>>> import numpy as np
>>> np.set_printoptions(precision=2, suppress=True, linewidth=140)
>>> def tidy(a):
...     return np.round(a, 2) + 0
... 
>>> J = np.load("dump.npy")
>>> tidy(J)
array([[0.44, 0.22, 0.11, 0.22],
       [0.3 , 0.4 , 0.2 , 0.1 ],
       [0.5 , 0.33, 0.17, 0.  ],
       [0.3 , 0.3 , 0.2 , 0.2 ]])
>>> f = np.array([0, 4, 4])
>>> tidy(np.cross(J[2, :3], J[0, :3]))
array([ 0.  ,  0.02, -0.04])
>>> tidy(np.convolve(J[2], f))
array([0.  , 2.  , 3.33, 2.  , 0.67, 0.  ])
>>> tidy(np.array([np.convolve(row, f, "same") for row in J]))
array([[1.78, 2.67, 1.33, 1.33],
       [1.2 , 2.8 , 2.4 , 1.2 ],
       [2.  , 3.33, 2.  , 0.67],
       [1.2 , 2.4 , 2.  , 1.6 ]])
>>> tidy(np.polyval(f, J[2]))
array([6.  , 5.33, 4.67, 4.  ])
>>> tidy(np.correlate(J[2], J[0], "full"))
array([0.11, 0.13, 0.19, 0.31, 0.19, 0.07, 0.  ])
>>> B = J / np.sqrt((J ** 2).mean(axis=1, keepdims=True))
>>> np.linalg.matrix_rank(J - J.mean(axis=1, keepdims=True))
np.int64(3)
>>> tidy(B[1])
array([1.1 , 1.46, 0.73, 0.37])
>>> tidy(J - J.mean(axis=1, keepdims=True))
array([[ 0.19, -0.03, -0.14, -0.03],
       [ 0.05,  0.15, -0.05, -0.15],
       [ 0.25,  0.08, -0.08, -0.25],
       [ 0.05,  0.05, -0.05, -0.05]])
>>> F = np.load("test5.npy")
>>> F
array([[-0.51, -4.82,  1.12, -0.45],
       [ 0.84, -4.82, -0.03,  1.03],
       [-1.21,  3.94,  1.14,  2.59],
       [ 1.64, -4.22, -0.85,  1.94],
       [ 4.06, -1.94, -0.67, -2.07],
       [-0.22, -0.93, -3.26, -3.67],
       [-1.21, -2.29, -3.18, -2.86],
       [-3.55,  0.69, -0.1 ,  3.45],
       [ 0.57,  2.37, -4.03, -1.69],
       [-3.36, -2.84,  0.09,  2.38],
       [-4.61, -0.94, -1.22, -1.16],
       [-0.62,  4.88, -0.27, -0.85],
       [-4.  , -0.4 ,  0.03, -2.97],
       [ 3.14, -3.21,  1.86,  1.18],
       [ 0.25,  3.73,  2.42,  2.28],
       [-1.02,  0.08, -2.65,  4.11],
       [-1.2 ,  2.12, -0.66,  4.32],
       [ 0.94, -3.09, -3.82,  0.03],
       [ 1.2 , -3.79, -2.7 , -1.38],
       [-2.37, -1.17, -4.2 , -0.62],
       [ 2.02, -4.07,  1.99,  0.65],
       [-0.63, -0.6 ,  4.25,  2.48],
       [ 2.59,  1.98, -3.  ,  2.31],
       [-2.67, -1.95,  0.5 , -3.72],
       [ 4.04, -1.39,  1.84, -1.83],
       [ 1.24, -0.06,  1.79, -4.5 ],
       [ 4.23, -2.55,  0.58,  0.49],
       [ 0.7 , -4.51,  1.71, -1.11],
       [ 1.99, -1.11,  3.56, -2.67],
       [ 4.5 ,  2.17, -0.19,  0.14],
       [-1.82,  4.34,  1.68, -0.3 ],
       [-2.5 , -2.48,  2.78,  2.22],
       [ 3.9 , -1.99, -2.4 , -0.16],
       [-1.3 , -1.59,  3.79, -2.54],
       [-3.99, -1.41, -2.64,  0.35],
       [ 3.34, -0.55, -2.6 ,  2.61]])
>>> Xs = F - F.mean(axis=0)
>>> Uu, sig, vt = np.linalg.svd(Xs, full_matrices=False)
>>> np.abs(vt[0]).argmax()
np.int64(1)
>>> np.searchsorted(np.cumsum(sig ** 2) / (sig ** 2).sum(), 0.9) + 1
np.int64(4)
>>> tidy(vt[0] * np.sign(vt[0, np.abs(vt[0]).argmax()]))
array([-0.56,  0.76, -0.06,  0.33])
>>> np.abs(Uu[:, 0]).argmax()
np.int64(2)
>>> tidy(Xs.mean(axis=0))
array([0., 0., 0., 0.])
>>> W2 = F[[12, 22]].astype(float)
>>> for _ in range(4):
...     lab = np.linalg.norm(F[:, None] - W2, axis=-1).argmin(axis=1)
...     W2 = np.array([F[lab == j].mean(axis=0) for j in range(2)])
... 
>>> lab
array([0, 0, 1, 1, 1, 0, 0, 0, 1, 0, 0, 1, 0, 1, 1, 1, 1, 1, 0, 0, 1, 0, 1, 0, 1, 0, 1, 0, 0, 1, 0, 0, 1, 0, 0, 1])
>>> np.bincount(lab)
array([19, 17])
>>> tidy(W2[1] - W2[0])
array([ 3.24,  1.51, -0.87,  1.79])
>>> np.abs(W2[1] - W2[0]).argmax()
np.int64(0)
>>> feats = np.load("data.npy")
>>> feats
array([[ 8.04,  9.05,  5.02,  7.94,  8.06,  9.02,  6.93,  9.05,  5.04,  7.07],
       [ 8.07,  9.  ,  5.02,  8.07,  7.92,  9.  ,  6.97,  9.05,  4.94,  6.99],
       [ 8.01,  8.94,  5.01,  8.03,  7.96,  9.  ,  7.02,  9.02,  4.97,  7.01],
       [ 7.99,  8.92,  5.04,  8.03,  8.  ,  8.96,  6.99,  8.98,  4.96,  7.01],
       [ 7.96,  8.98,  4.98,  7.98,  8.02,  8.95,  7.05,  9.  ,  5.06,  7.01],
       [ 8.02,  8.91,  5.07,  8.1 ,  8.05,  8.98,  6.96,  8.98,  4.98,  6.96],
       [ 8.03,  9.  ,  5.09,  7.98,  8.02,  8.99,  6.97,  9.05,  5.04,  7.03],
       [ 8.02,  8.98,  5.06,  8.01,  8.12,  8.86,  7.05,  9.02,  5.05,  7.04],
       [ 7.96,  8.94,  5.01,  8.06,  7.97,  9.07,  7.03,  9.01,  4.97,  6.96],
       [ 7.99,  3.03,  1.13,  4.98,  0.03,  7.93,  2.97,  3.91,  5.99,  4.05],
       [ 8.02,  3.07,  1.02,  4.99,  0.  ,  8.  ,  3.09,  3.94,  5.92,  3.97],
       [ 7.96,  3.01,  0.96,  4.94, -0.02,  7.98,  3.  ,  4.03,  6.  ,  4.01],
       [ 8.02,  2.98,  0.96,  4.95, -0.08,  7.98,  2.93,  4.06,  5.98,  4.07],
       [ 8.  ,  2.99,  1.  ,  4.99,  0.  ,  7.98,  3.01,  3.95,  6.  ,  3.99],
       [ 7.89,  2.93,  0.89,  4.97,  0.08,  8.  ,  3.  ,  4.02,  6.1 ,  3.92],
       [ 7.97,  3.06,  1.  ,  4.98,  0.07,  7.88,  3.01,  4.04,  5.95,  4.03],
       [ 7.98,  3.04,  1.01,  5.02, -0.03,  8.07,  3.02,  3.97,  5.91,  3.92],
       [ 7.92,  3.08,  1.02,  5.03, -0.09,  7.95,  3.04,  4.  ,  6.01,  4.02]])
>>> w1 = np.array([[0, 2, 2],
...     [0, 2, 1],
...     [0, 0, 2],
...     [1, 0, 1],
...     [2, 1, 0],
...     [0, 2, 0],
...     [2, 1, 1],
...     [2, 2, 1],
...     [2, 1, 1],
...     [0, 1, 0]])
>>> c = np.array([3, 7, -3])
>>> hid = np.maximum(feats @ w1 + c, 0)
>>> (hid > 0).astype(int)
array([[1, 1, 1],
       [1, 1, 1],
       [1, 1, 1],
       [1, 1, 1],
       [1, 1, 1],
       [1, 1, 1],
       [1, 1, 1],
       [1, 1, 1],
       [1, 1, 1],
       [1, 1, 1],
       [1, 1, 1],
       [1, 1, 1],
       [1, 1, 1],
       [1, 1, 1],
       [1, 1, 1],
       [1, 1, 1],
       [1, 1, 1],
       [1, 1, 1]])
>>> np.linalg.matrix_rank(hid)
np.int64(3)
>>> (hid > 0).mean(axis=0)
array([1., 1., 1.])
>>> W2 = np.array([[-1, 1], [-3, 0], [0, -3]])
>>> w1 @ W2
array([[-6, -6],
       [-6, -3],
       [ 0, -6],
       [-1, -2],
       [-5,  2],
       [-6,  0],
       [-5, -1],
       [-8, -1],
       [-5, -1],
       [-3,  0]])
